>>> import numpy as np
>>> np.set_printoptions(suppress=True, linewidth=120)
>>> mat = np.load("x.npy")
>>> mat
array([[ 0.02 , -0.197,  0.159, -0.38 ],
       [-0.08 ,  0.664, -0.565,  0.922],
       [-0.01 ,  0.1  , -0.08 ,  0.197],
       [ 0.197, -0.964,  0.922, -0.999],
       [ 0.178, -0.947,  0.894, -0.999],
       [ 0.   ,  0.   ,  0.   ,  0.   ],
       [ 0.149, -0.905,  0.834, -0.995],
       [ 0.08 , -0.664,  0.565, -0.922],
       [ 0.129, -0.862,  0.778, -0.989],
       [-0.139,  0.885, -0.808,  0.993],
       [ 0.03 , -0.291,  0.235, -0.537],
       [ 0.1  , -0.762,  0.664, -0.964]])
>>> cen = mat - mat.mean(axis=0)
>>> U, sv, Vt = np.linalg.svd(cen, full_matrices=False)
>>> round((sv ** 2).sum() ** 2 / (sv ** 4).sum(), 3)
np.float64(1.017)
>>> np.abs(Vt[0]).argmax()
np.int64(3)
>>> sv.round(3)
array([3.793, 0.346, 0.036, 0.005])
>>> np.round(sv ** 2 / (sv ** 2).sum(), 3) + 0
array([0.992, 0.008, 0.   , 0.   ])
>>> np.abs(U[:, 0]).argmax()
np.int64(9)
>>> np.round(cen.mean(axis=0), 3) + 0
array([0., 0., 0., 0.])
>>> arr = np.loadtxt("out16.csv", delimiter=",")
>>> arr.round(3)
array([[ 1.   ,  0.   ,  0.   ,  0.   ,  0.   ],
       [ 0.   ,  0.309, -0.951,  0.   ,  0.   ],
       [ 0.   ,  0.951,  0.309,  0.   ,  0.   ],
       [ 0.   ,  0.   ,  0.   ,  1.   ,  0.   ],
       [ 0.   ,  0.   ,  0.   ,  0.   ,  1.   ]])
>>> x0 = np.array([3, 2, 3, 0, 1])
>>> 5 - np.linalg.matrix_rank(arr - np.eye(5), tol=1e-8)
np.int64(3)
>>> round(float(np.linalg.det(arr)), 3)
1.0
>>> arr.T @ (arr @ x0)
array([3., 2., 3., 0., 1.])
>>> [p for p in range(1, 25) if np.allclose(np.linalg.matrix_power(arr, p), np.eye(5))]
[5, 10, 15, 20]
>>> np.round(np.abs(np.linalg.eigvals(arr)), 3)
array([1., 1., 1., 1., 1.])
>>> B = np.array([[4, 3], [-2, 0], [1, -5], [8, 7], [-3, 3]])
>>> np.round(arr @ B, 3)
array([[ 4.   ,  3.   ],
       [-1.569,  4.755],
       [-1.593, -1.545],
       [ 8.   ,  7.   ],
       [-3.   ,  3.   ]])
>>> np.linalg.matrix_rank(arr @ B)
np.int64(2)
>>> np.vstack([arr, B.T]).shape
(7, 5)
>>> np.round(np.einsum("ik,kj->ji", arr, B), 3)
array([[ 4.   , -1.569, -1.593,  8.   , -3.   ],
       [ 3.   ,  4.755, -1.545,  7.   ,  3.   ]])
>>> np.round(np.einsum("ij->j", arr), 3)
array([ 1.   ,  1.26 , -0.642,  1.   ,  1.   ])
>>> np.round(B.T @ arr.T, 3)
array([[ 4.   , -1.569, -1.593,  8.   , -3.   ],
       [ 3.   ,  4.755, -1.545,  7.   ,  3.   ]])
>>> Q, R = np.linalg.qr(arr)
>>> Q.shape, R.shape
((5, 5), (5, 5))
>>> abs(R[0, 0]), round(float(np.linalg.norm(arr[:, 0])), 3)
(np.float64(1.0), 1.0)
>>> round(float(np.trace(Q @ Q.T)), 3)
5.0
>>> np.allclose(R.T @ R, arr.T @ arr)
True
>>> U, sv, Vt = np.linalg.svd(mat)
>>> sv.round(3)
array([4.315, 0.346, 0.037, 0.005])
>>> B = U[:, :1] @ np.diag(sv[:1]) @ Vt[:1]
>>> np.round(np.abs(mat - B).max(), 3)
np.float64(0.121)
>>> round(float(np.linalg.norm(mat - B) / np.linalg.norm(mat)), 3)
0.08
>>> x0 = np.array([1, 0, 0, 1, 2])
>>> np.linalg.norm(arr @ x0) <= np.linalg.norm(arr, 2) * np.linalg.norm(x0) + 1e-9
np.True_
>>> arr @ x0
array([1., 0., 0., 1., 2.])
>>> arr @ (2 * x0)
array([2., 0., 0., 2., 4.])
>>> np.round(arr @ np.ones(5), 3)
array([ 1.   , -0.642,  1.26 ,  1.   ,  1.   ])
>>> (arr * x0).sum(axis=1)
array([1., 0., 0., 1., 2.])
>>> A = np.load("block11.npy")
>>> A
array([[ 3,  3,  1,  0],
       [ 3,  2,  0,  0],
       [ 1,  1,  2, -3],
       [ 0,  3,  2, -2],
       [ 1, -1,  0, -2]])
>>> B = A[0, 0] * A[1:] - np.outer(A[1:, 0], A[0])
>>> B
array([[ 0, -3, -3,  0],
       [ 0,  0,  5, -9],
       [ 0,  9,  6, -6],
       [ 0, -6, -1, -6]])
>>> np.round(A[:, 0] / A[0, 0], 3)
array([1.   , 1.   , 0.333, 0.   , 0.333])
>>> np.linalg.matrix_rank(B), np.linalg.matrix_rank(A)
(np.int64(3), np.int64(4))
>>> np.flatnonzero(~B.round(6).any(axis=1))
array([], dtype=int64)
>>> B = np.array([[1, 2], [2, 1]])
>>> M = np.tile(B, (2, 2))
>>> M
array([[1, 2, 1, 2],
       [2, 1, 2, 1],
       [1, 2, 1, 2],
       [2, 1, 2, 1]])
>>> # rank 2
>>> r = np.linalg.matrix_rank(M)
>>> r
np.int64(2)
>>> ns = np.linalg.svd(M)[2][r:].T
>>> np.round(ns @ ns.T, 3) + 0
array([[ 0.5,  0. , -0.5,  0. ],
       [ 0. ,  0.5,  0. , -0.5],
       [-0.5,  0. ,  0.5,  0. ],
       [ 0. , -0.5,  0. ,  0.5]])
>>> w, V = np.linalg.eigh(M)
>>> np.round(np.abs(V[:, -1]), 3)
array([0.5, 0.5, 0.5, 0.5])
>>> np.round(np.linalg.eigvalsh(M + 3 * np.eye(4)), 3)
array([1., 3., 3., 9.])
>>> np.unique(w.round(6) + 0, return_counts=True)[1]
array([1, 2, 1])
>>> np.round(V.T @ V, 3) + 0
array([[1., 0., 0., 0.],
       [0., 1., 0., 0.],
       [0., 0., 1., 0.],
       [0., 0., 0., 1.]])
>>> np.fft.fft(M[0])
array([ 6.+0.j,  0.+0.j, -2.+0.j,  0.+0.j])
>>> (M @ M)[0]
array([10,  8, 10,  8])
>>> np.sort(np.abs(np.fft.fft(M[0]))), np.round(np.sort(np.linalg.svd(M, compute_uv=False)), 3) + 0
(array([0., 0., 2., 6.]), array([0., 0., 2., 6.]))
>>> M @ (-1.0) ** np.arange(4)
array([-2.,  2., -2.,  2.])
>>> B = np.array([[1, 6, -4, -7, 7],
...     [-5, -3, 8, -9, -7],
...     [-4, 7, -4, 7, -9],
...     [-3, -3, 5, -6, -5],
...     [-6, 5, 0, -1, -8]])
>>> E = np.triu(B, 1)
>>> E
array([[ 0,  6, -4, -7,  7],
       [ 0,  0,  8, -9, -7],
       [ 0,  0,  0,  7, -9],
       [ 0,  0,  0,  0, -5],
       [ 0,  0,  0,  0,  0]])
>>> # looks like rank 4
>>> np.allclose(E[:-1].T @ np.linalg.lstsq(E[:-1].T, E[-1])[0], E[-1])
True
>>> np.linalg.lstsq(E[:-1].T, E[-1])[2]
np.int32(4)
>>> W0 = np.load("data.npy")
>>> W0
array([[ 0.3, -0.9, -0.8,  0.5, -0.3],
       [ 0.1, -1.3, -1.1, -1.1,  1.1],
       [-1.4, -0.2, -2.8,  1.4,  0.5],
       [ 1.6, -0.1,  0.7, -0.8, -0.9],
       [-0.2,  0.5,  0.9,  0.4, -1.1]])
>>> Q, R = np.linalg.qr(W0)
>>> np.round(np.abs(np.diag(R)), 3)
array([2.159, 1.664, 1.519, 1.128, 0.686])
>>> Q.shape, R.shape
((5, 5), (5, 5))
>>> R.round(3)
array([[-2.159,  0.176, -2.089,  1.519,  0.88 ],
       [ 0.   ,  1.664,  2.078,  0.428, -1.127],
       [ 0.   ,  0.   ,  1.519, -0.675,  0.125],
       [ 0.   ,  0.   ,  0.   ,  1.128, -1.02 ],
       [ 0.   ,  0.   ,  0.   ,  0.   , -0.686]])
>>> np.round(np.trace(Q @ Q.T), 3)
np.float64(5.0)
>>> np.allclose(R.T @ R, W0.T @ W0)
True
>>> B = W0 / np.sqrt((W0 ** 2).mean(axis=1, keepdims=True))
>>> B[4].round(3)
array([-0.285,  0.711,  1.28 ,  0.569, -1.565])
>>> Q = W0.astype(float).copy()
>>> for j in range(5):
...     Q[:, j] -= Q[:, :j] @ (Q[:, :j].T @ Q[:, j])
...     Q[:, j] /= np.linalg.norm(Q[:, j])
... 
>>> np.round(Q.T @ W0, 3) + 0
array([[ 2.159, -0.176,  2.089, -1.519, -0.88 ],
       [ 0.   ,  1.664,  2.078,  0.428, -1.127],
       [ 0.   ,  0.   ,  1.519, -0.675,  0.125],
       [ 0.   ,  0.   ,  0.   ,  1.128, -1.02 ],
       [ 0.   ,  0.   ,  0.   ,  0.   ,  0.686]])
>>> X = np.load("layer18.npy")
>>> X
array([[-0.7,  1. , -0.1, -0.4],
       [ 0.2,  1.6, -1.2,  0.3],
       [-2.3,  1.2,  0.1,  1.2],
       [-0.4,  1. ,  1. , -1.1],
       [-0.2,  0. ,  0.8, -0.6]])
>>> cov = X.T @ X
>>> np.round(np.diag(cov), 3)
array([6.02, 6.  , 3.1 , 3.26])
>>> np.linalg.matrix_rank(cov)
np.int64(4)
>>> np.trace(cov), (X ** 2).sum()
(np.float64(18.38), np.float64(18.38))
>>> (X @ X.T).shape
(5, 5)
>>> np.round(np.linalg.eigvalsh(cov)[::-1], 3)
array([9.966, 4.77 , 3.54 , 0.104])
>>> P = X @ np.linalg.solve(X.T @ X, X.T)
>>> np.round(np.diag(P), 3)
array([0.999, 0.944, 1.   , 0.827, 0.23 ])
>>> P.round(3) + 0
array([[ 0.999, -0.007,  0.   ,  0.012, -0.026],
       [-0.007,  0.944, -0.002,  0.098, -0.207],
       [ 0.   , -0.002,  1.   ,  0.003, -0.007],
       [ 0.012,  0.098,  0.003,  0.827,  0.365],
       [-0.026, -0.207, -0.007,  0.365,  0.23 ]])
>>> r0 = np.array([0, 2])
>>> np.round(np.correlate(X[1], X[2], "full"), 3)
array([ 0.24,  1.94, -1.04,  1.7 , -5.09,  3.12, -0.69])
>>> np.array([np.convolve(row, r0, "same") for row in X])
array([[ 0. , -1.4,  2. , -0.2],
       [ 0. ,  0.4,  3.2, -2.4],
       [ 0. , -4.6,  2.4,  0.2],
       [ 0. , -0.8,  2. ,  2. ],
       [ 0. , -0.4,  0. ,  1.6]])
>>> np.convolve(X[1], r0)
array([ 0. ,  0.4,  3.2, -2.4,  0.6])
>>> J = np.load("a.npy")
>>> J
array([[ 1, -2,  4],
       [ 1, -1,  1],
       [ 1,  0,  0],
       [ 1,  1,  1],
       [ 1,  2,  4]])
>>> W = np.array([[1, 2], [3, 3], [0, 1]])
>>> b = np.array([3, -3])
>>> H = np.maximum(J @ W + b, 0)
>>> np.linalg.matrix_rank(H)
np.int64(2)
>>> (H > 0).astype(int)
array([[0, 0],
       [1, 0],
       [1, 0],
       [1, 1],
       [1, 1]])
>>> H
array([[ 0,  0],
       [ 1,  0],
       [ 4,  0],
       [ 7,  3],
       [10,  9]])
>>> C = np.array([[3, 0], [3, 0]])
>>> (H @ C).round(6).argmax(axis=1)
array([0, 0, 0, 0, 0])
>>> W @ C
array([[ 9,  0],
       [18,  0],
       [ 3,  0]])
>>> H @ C
array([[ 0,  0],
       [ 3,  0],
       [12,  0],
       [30,  0],
       [57,  0]])
